In [1]: import numpy as np

In [2]: import numpy.linalg as la

In [3]: np.set_printoptions(suppress=True, linewidth=140)

In [4]: X = np.loadtxt("run1.csv", delimiter=",")

In [5]: print(X)
[[1. 0. 2.]
 [2. 1. 0.]
 [0. 2. 1.]]

In [6]: print(round(la.det(X), 2))
9.0

In [7]: print(np.allclose(X @ X.T, X.T @ X))
True

In [8]: print(np.allclose(X, X.T))
False

In [9]: print(np.round(la.matrix_power(X, 3), 2))
[[ 9. 12.  6.]
 [ 6.  9. 12.]
 [12.  6.  9.]]

In [10]: print(X @ X)
[[1. 4. 4.]
 [4. 1. 4.]
 [4. 4. 1.]]

In [11]: u = np.array([1, -1, -2])

In [12]: M2 = X + np.outer(u, np.eye(3)[2])

In [13]: print(round(float(la.det(M2) / la.det(X)), 2), round(float(1 + la.solve(X, u)[2]), 2))
1.44 1.44

In [14]: print(la.matrix_rank(la.inv(M2) - la.inv(X), tol=1e-8))
1

In [15]: x0 = np.array([2, 0, -2])

In [16]: rhs = X @ x0

In [17]: c, lr = np.zeros(3), 1 / la.norm(X, 2) ** 2

In [18]: for i in range(12):
    ...:     c -= lr * X.T @ (X @ c - rhs)
    ...:     if i % 2 == 0: print(i, round(la.norm(X @ c - rhs), 2))
    ...: 
0 3.27
2 1.45
4 0.65
6 0.29
8 0.13
10 0.06

In [19]: print(round(la.cond(X), 2))
1.73

In [20]: print(c.round(2) + 0)
[ 1.98  0.   -1.98]

In [21]: print(np.round(la.det(X.T), 2))
9.0

In [22]: print(np.round(la.det(2 * X), 2), round(la.det(X), 2))
72.0 9.0

In [23]: print(np.einsum("ii->", X))
3.0

In [24]: print(np.kron(np.eye(2, dtype=int), X))
[[1. 0. 2. 0. 0. 0.]
 [2. 1. 0. 0. 0. 0.]
 [0. 2. 1. 0. 0. 0.]
 [0. 0. 0. 1. 0. 2.]
 [0. 0. 0. 2. 1. 0.]
 [0. 0. 0. 0. 2. 1.]]

In [25]: hat = np.triu(np.array([[1, -1, -2], [0, -1, 2], [-2, 2, -2]]), 1) + np.eye(3)

In [26]: M2 = hat @ X @ la.inv(hat)

In [27]: print(M2)
[[-1. -6. 10.]
 [ 2.  7. -8.]
 [ 0.  2. -3.]]

In [28]: W0 = np.array([[-0.5, 1.3, 2.0, -0.5],
    ...:     [-0.6, -0.4, -1.4, -1.4],
    ...:     [0.9, -0.6, -0.5, 0.2],
    ...:     [-1.1, -0.1, -0.7, -0.5],
    ...:     [-0.7, 0.7, 1.1, 0.6],
    ...:     [1.9, 0.7, 0.0, -1.1],
    ...:     [-1.0, -0.3, -0.6, -2.1],
    ...:     [0.0, 1.1, 1.7, 0.1],
    ...:     [0.8, 0.4, 0.6, -1.3],
    ...:     [-1.2, 0.0, 0.7, 1.9],
    ...:     [1.1, 0.7, 1.1, 0.8]])

In [29]: W0[9] *= 3

In [30]: print(W0.round(2))
[[-0.5  1.3  2.  -0.5]
 [-0.6 -0.4 -1.4 -1.4]
 [ 0.9 -0.6 -0.5  0.2]
 [-1.1 -0.1 -0.7 -0.5]
 [-0.7  0.7  1.1  0.6]
 [ 1.9  0.7  0.  -1.1]
 [-1.  -0.3 -0.6 -2.1]
 [ 0.   1.1  1.7  0.1]
 [ 0.8  0.4  0.6 -1.3]
 [-3.6  0.   2.1  5.7]
 [ 1.1  0.7  1.1  0.8]]

In [31]: rng = np.random.default_rng(1893)

In [32]: z = rng.permutation(3)

In [33]: M2 = X[:, z] * rng.choice([-1, 1], 3)

In [34]: print(M2)
[[ 2. -0.  1.]
 [ 0. -1.  2.]
 [ 1. -2.  0.]]

In [35]: Uu, _, VT = la.svd(X.T @ M2)

In [36]: print(np.round(Uu @ VT, 2) + 0)
[[ 0.  0.  1.]
 [ 0. -1.  0.]
 [ 1.  0.  0.]]

In [37]: print(np.round(la.lstsq(X, M2)[0], 2) + 0)
[[ 0.  0.  1.]
 [ 0. -1.  0.]
 [ 1.  0.  0.]]

In [38]: M2 = np.c_[W0[:, :3] @ np.array([[2, 1, 2], [1, 2, 2], [0, 0, 3]]), np.array([3, 0, 2, 0, 0, 1, 3, 1, 3, 2, 0])]

In [39]: print(M2.round(2))
[[ 0.3  2.1  7.6  3. ]
 [-1.6 -1.4 -6.2  0. ]
 [ 1.2 -0.3 -0.9  2. ]
 [-2.3 -1.3 -4.5  0. ]
 [-0.7  0.7  3.3  0. ]
 [ 4.5  3.3  5.2  1. ]
 [-2.3 -1.6 -4.4  3. ]
 [ 1.1  2.2  7.3  1. ]
 [ 2.   1.6  4.2  3. ]
 [-7.2 -3.6 -0.9  2. ]
 [ 2.9  2.5  6.9  0. ]]

In [40]: print(np.round(la.lstsq(W0, M2[:, 0])[0], 2) + 0)
[2. 1. 0. 0.]

In [41]: print(la.matrix_rank(M2))
4

In [42]: print(la.matrix_rank(np.c_[W0, M2]))
5

In [43]: M2 = np.array([[2, 0], [2, 3], [0, 2]])

In [44]: print(la.matrix_rank(X @ M2))
2

In [45]: print(np.einsum("ik,kj->ij", X, M2))
[[2. 4.]
 [6. 3.]
 [4. 8.]]

In [46]: print(np.einsum("ik,kj->ji", X, M2))
[[2. 6. 4.]
 [4. 3. 8.]]

In [47]: M2 = W0 + rng.integers(-2, 3, (11, 3)) @ rng.integers(-2, 3, (3, 4))

In [48]: print(M2.round(2))
[[-5.5  5.3  6.  -1.5]
 [ 3.4 -6.4 -4.4  2.6]
 [-3.1  7.4 -0.5 -1.8]
 [-1.1 -2.1  0.3  0.5]
 [-0.7 -3.3  5.1 -0.4]
 [ 1.9 -1.3  1.  -0.1]
 [-5.   7.7 -0.6 -4.1]
 [-1.   3.1  0.7  1.1]
 [ 4.8 -7.6  0.6  0.7]
 [-4.6 -2.   3.1  8.7]
 [ 1.1 -1.3  4.1 -1.2]]

In [49]: print(np.round(M2 - W0, 2))
[[-5.  4.  4. -1.]
 [ 4. -6. -3.  4.]
 [-4.  8.  0. -2.]
 [ 0. -2.  1.  1.]
 [ 0. -4.  4. -1.]
 [ 0. -2.  1.  1.]
 [-4.  8.  0. -2.]
 [-1.  2. -1.  1.]
 [ 4. -8.  0.  2.]
 [-1. -2.  1.  3.]
 [ 0. -2.  3. -2.]]

In [50]: print(np.abs(M2 - W0).sum(axis=1))
[14. 17. 14.  4.  9.  4. 14.  5. 14.  7.  7.]

In [51]: print(la.matrix_rank(M2 - W0, tol=1e-8))
3

In [52]: Xc = W0 - W0.mean(axis=0)

In [53]: Uu, sig, VT = la.svd(Xc, full_matrices=False)

In [54]: print(round((sig ** 2).sum() ** 2 / (sig ** 4).sum(), 2))
1.8

In [55]: print(np.round(np.abs(VT[-1]), 2))
[0.06 0.84 0.52 0.15]

In [56]: print(np.searchsorted(np.cumsum(sig ** 2) / (sig ** 2).sum(), 0.9) + 1)
2

In [57]: print(sig.round(2))
[7.73 4.   2.74 0.62]

In [58]: print(la.matrix_rank(Xc))
4

In [59]: print(np.abs(VT[0]).argmax())
3

In [60]: print(np.round(Xc.mean(axis=0), 2) + 0)
[0. 0. 0. 0.]

In [61]: data = np.array([[0.0, 0.0, 2.0, 2.0],
    ...:     [0.0, 0.0, 0.0, 0.0],
    ...:     [2.0, 0.0, 0.0, 0.0],
    ...:     [2.0, 0.0, 0.0, 0.0]])

In [62]: print(data)
[[0. 0. 2. 2.]
 [0. 0. 0. 0.]
 [2. 0. 0. 0.]
 [2. 0. 0. 0.]]

In [63]: # symmetric, so the eigenvalues are real

In [64]: w1 = np.array([[-2, -1, 1, 1, -2],
    ...:     [2, -1, 2, 0, 2],
    ...:     [2, 1, 1, -2, 3],
    ...:     [-2, 1, 2, 2, 1]])

In [65]: c = np.array([3, -2, -3, 1, -1])

In [66]: H = np.maximum(data @ w1 + c, 0)

In [67]: print(la.matrix_rank(H))
3

In [68]: print((H > 0).astype(int))
[[1 1 1 1 1]
 [1 0 0 1 0]
 [0 0 0 1 0]
 [0 0 0 1 0]]

In [69]: print((H > 0).mean(axis=0))
[0.5  0.25 0.25 1.   0.25]

In [70]: Z = np.array([[1, 1, 0], [0, 1, 0], [1, 0, 1], [2, 1, 0], [0, 1, 1]])

In [71]: print((H @ Z).round(6).argmax(axis=1))
[1 0 0 0]

In [72]: print(H @ Z)
[[ 8. 13. 10.]
 [ 5.  4.  0.]
 [ 6.  3.  0.]
 [ 6.  3.  0.]]

In [73]: print(w1 @ Z)
[[ 1 -4 -1]
 [ 4  3  4]
 [-1  4  4]
 [ 4  2  3]]
